$ ipython --no-banner

In [1]: import numpy as np

In [2]: np.set_printoptions(precision=2, suppress=True, linewidth=120)

In [3]: mat = np.load("out10.npy")

In [4]: print(mat)
[[ 9.02  6.91 -4.99]
 [ 9.06  7.21 -5.01]
 [ 9.13  7.23 -5.01]
 [ 9.    6.94 -5.26]
 [ 8.95  6.94 -4.84]
 [ 9.07  6.98 -4.99]
 [ 8.91  7.07 -4.85]
 [ 8.88  7.04 -4.93]
 [ 8.94  7.03 -5.01]
 [ 8.82  7.06 -5.05]
 [ 9.01  6.86 -5.  ]
 [ 9.04  6.86 -5.06]
 [ 8.98  6.91 -4.92]
 [ 9.08  6.92 -5.1 ]
 [ 8.93  7.16 -4.92]
 [ 3.03  1.92  4.01]
 [ 3.02  2.13  3.84]
 [ 3.02  2.13  4.06]
 [ 2.91  2.1   4.01]
 [ 2.73  1.85  4.05]
 [ 2.89  1.95  3.91]
 [ 3.08  2.09  3.95]
 [ 3.08  1.93  4.06]
 [ 3.    1.98  4.06]
 [ 3.02  1.91  4.06]
 [ 2.91  2.11  3.96]
 [ 3.    2.05  3.87]
 [ 3.04  2.09  4.02]
 [ 3.15  1.93  3.99]
 [ 3.05  2.13  4.04]]

In [5]: print(np.argsort(-np.linalg.norm(mat, axis=0).round(6), kind="stable")[:3])
[0 1 2]

In [6]: print(np.abs(np.linalg.svd(mat)[2][-1]))
[0.6  0.8  0.04]

In [7]: labels = mat[:, 1] > np.median(mat[:, 1])

In [8]: r0 = mat[labels].mean(axis=0) - mat[~labels].mean(axis=0)

In [9]: print(r0)
[ 5.99  4.99 -8.99]

In [10]: print((((mat - mat.mean(axis=0)) @ r0 > 0) == labels).mean())
1.0

In [11]: F = np.load("layer17.npy")

In [12]: print(F)
[[ 3  0 -4  8  0  5]
 [-2 -6 -2 -2  3 -5]
 [ 4  0 -2  8 -6  5]
 [ 9 18  2 14 -9 20]]

In [13]: # looks like rank 3

In [14]: other = np.array([[3, 0], [2, 1], [0, 4], [1, 4], [2, 3], [0, 2]])

In [15]: print(np.einsum("ik,kj->ji", F, other))
[[ 17 -14   8  59]
 [ 26 -23  16  95]]

In [16]: print(np.einsum("ij,ij->i", F, F))
[ 114   82  145 1086]

In [17]: print(np.linalg.matrix_rank(np.vstack([F, other.T])))
5

In [18]: print(np.einsum("ik,kj->ij", F, other))
[[ 17  26]
 [-14 -23]
 [  8  16]
 [ 59  95]]

In [19]: print(F @ other)
[[ 17  26]
 [-14 -23]
 [  8  16]
 [ 59  95]]

In [20]: print(np.einsum("ij->j", F))
[ 14  12  -6  28 -12  25]

In [21]: print(F.sum(axis=0))
[ 14  12  -6  28 -12  25]

In [22]: print(F.sum(axis=1))
[ 12 -14   9  54]

In [23]: print(np.linalg.matrix_rank(F))
3

In [24]: np.linalg.rank(F)
---------------------------------------------------------------------------
AttributeError                            Traceback (most recent call last)
Cell In[24], line 1
----> 1 np.linalg.rank(F)

AttributeError: module 'numpy.linalg' has no attribute 'rank'

In [25]: print(np.round(np.linalg.svd(F, compute_uv=False), 2) + 0)
[36.05 10.39  4.37  0.  ]

In [26]: print(np.count_nonzero(F))
21

In [27]: print(np.round(np.linalg.norm(F), 2))
37.78

In [28]: print(np.diff(F, axis=0))
[[ -5  -6   2 -10   3 -10]
 [  6   6   0  10  -9  10]
 [  5  18   4   6  -3  15]]
